$ ipython --no-banner

In [1]: import numpy as np

In [2]: import numpy.linalg as la

In [3]: np.set_printoptions(suppress=True, linewidth=200)

In [4]: basis = np.array([[0, -2, -1, 0, 2, 0, -2, 1, -2, -2, -2],
   ...:     [-1, 2, 2, 0, -2, 1, -2, 0, -1, 0, -2],
   ...:     [2, 2, 1, 1, 1, -2, 0, -2, -2, 2, -1]])

In [5]: rng = np.random.default_rng(650990)

In [6]: data = rng.normal(size=(23, 3)) @ basis + np.array([8, -9, 0, 2, 3, 3, -3, -1, -9, 7, 3])

In [7]: data.round(3)
Out[7]: 
array([[  8.741,  -5.371,   2.529,   2.728,   1.555,   2.259,  -3.685,  -2.828, -10.426,   9.2  ,   1.587],
       [  7.315,  -6.984,   0.698,   1.502,  -0.509,   3.685,   1.25 ,  -1.82 ,  -4.064,   9.635,   7.748],
       [  8.449, -12.627,  -3.651,   1.306,   4.546,   2.551,   2.109,  -0.329,  -4.34 ,   7.047,   8.803],
       [  8.69 , -10.581,  -1.932,   1.774,   3.904,   2.31 ,   0.437,  -1.125,  -6.253,   7.702,   6.663],
       [ 10.435, -14.502,  -5.624,   1.781,   7.844,   0.565,   3.431,  -0.904,  -5.004,   7.246,   9.65 ],
       [  8.315, -13.406,  -3.118,   1.7  ,   6.506,   2.685,  -3.143,   0.587,  -9.459,   4.425,   3.157],
       [  8.781,  -4.926,   1.974,   2.359,   0.002,   2.219,   0.61 ,  -3.459,  -6.171,  11.201,   6.251],
       [  5.042, -13.537,  -2.584,   0.363,   2.626,   5.958,  -3.   ,   2.589,  -6.042,   3.095,   4.637],
       [ 10.143,  -2.508,   2.904,   2.9  ,  -0.792,   0.857,   3.063,  -5.489,  -5.081,  14.178,   8.162],
       [ 10.15 ,  -9.546,  -1.033,   2.695,   5.631,   0.85 ,  -1.896,  -2.182, -10.046,   7.973,   3.409],
       [  6.98 , -14.331,  -3.162,   1.242,   6.056,   4.02 ,  -4.828,   1.927,  -9.808,   2.662,   1.93 ],
       [  6.194, -16.647,  -4.643,   0.687,   6.709,   4.806,  -4.746,   3.317,  -8.94 ,   0.991,   2.567],
       [  6.038,  -8.072,   1.159,   1.366,   0.171,   4.962,  -3.585,  -0.135,  -7.622,   6.538,   3.049],
       [ 12.414,  -8.08 ,  -0.732,   3.611,   6.913,  -1.414,  -0.533,  -4.263, -10.947,  10.304,   3.856],
       [  5.845, -11.974,  -1.699,   0.817,   2.424,   5.155,  -2.76 ,   1.458,  -6.605,   4.45 ,   4.423],
       [ 11.247,  -7.418,   0.476,   3.466,   5.816,  -0.247,  -3.09 ,  -3.572, -12.337,   9.212,   1.444],
       [  8.647, -11.418,  -0.988,   2.434,   6.72 ,   2.353,  -7.168,  -0.004, -13.816,   4.141,  -1.602],
       [  8.341,  -4.884,   3.224,   2.754,   1.145,   2.659,  -5.055,  -2.645, -11.396,   8.784,   0.191],
       [  2.313, -14.472,  -2.559,  -0.755,   0.207,   8.687,  -3.672,   4.668,  -3.985,   1.173,   5.083],
       [ 10.954, -10.307,  -2.345,   2.631,   6.2  ,   0.046,   1.198,  -2.669,  -7.756,   9.077,   6.567],
       [  7.486, -10.632,  -2.056,   1.123,   2.001,   3.514,   2.082,  -0.547,  -3.403,   7.848,   8.959],
       [  6.159, -15.797,  -5.165,   0.196,   4.384,   4.841,   0.879,   2.436,  -3.279,   3.737,   8.683],
       [  8.134,  -8.699,  -0.405,   1.789,   2.067,   2.866,  -0.057,  -1.495,  -6.191,   8.411,   6.154]])

In [8]: Xc = data - data.mean(axis=0)

In [9]: Uu, sigma, VT = la.svd(Xc, full_matrices=False)

In [10]: np.round(Xc.mean(axis=0), 3) + 0
Out[10]: array([0., 0., 0., 0., 0., 0., 0., 0., 0., 0., 0.])

In [11]: sigma.round(3) + 0
Out[11]: array([30.634, 24.342, 18.941,  0.   ,  0.   ,  0.   ,  0.   ,  0.   ,  0.   ,  0.   ,  0.   ])

In [12]: la.matrix_rank(Xc)
Out[12]: np.int64(3)

In [13]: np.round(VT[0] * np.sign(VT[0, np.abs(VT[0]).argmax()]), 3)
Out[13]: array([ 0.244,  0.559,  0.31 ,  0.137, -0.147, -0.244,  0.163, -0.387, -0.082,  0.498,  0.025])
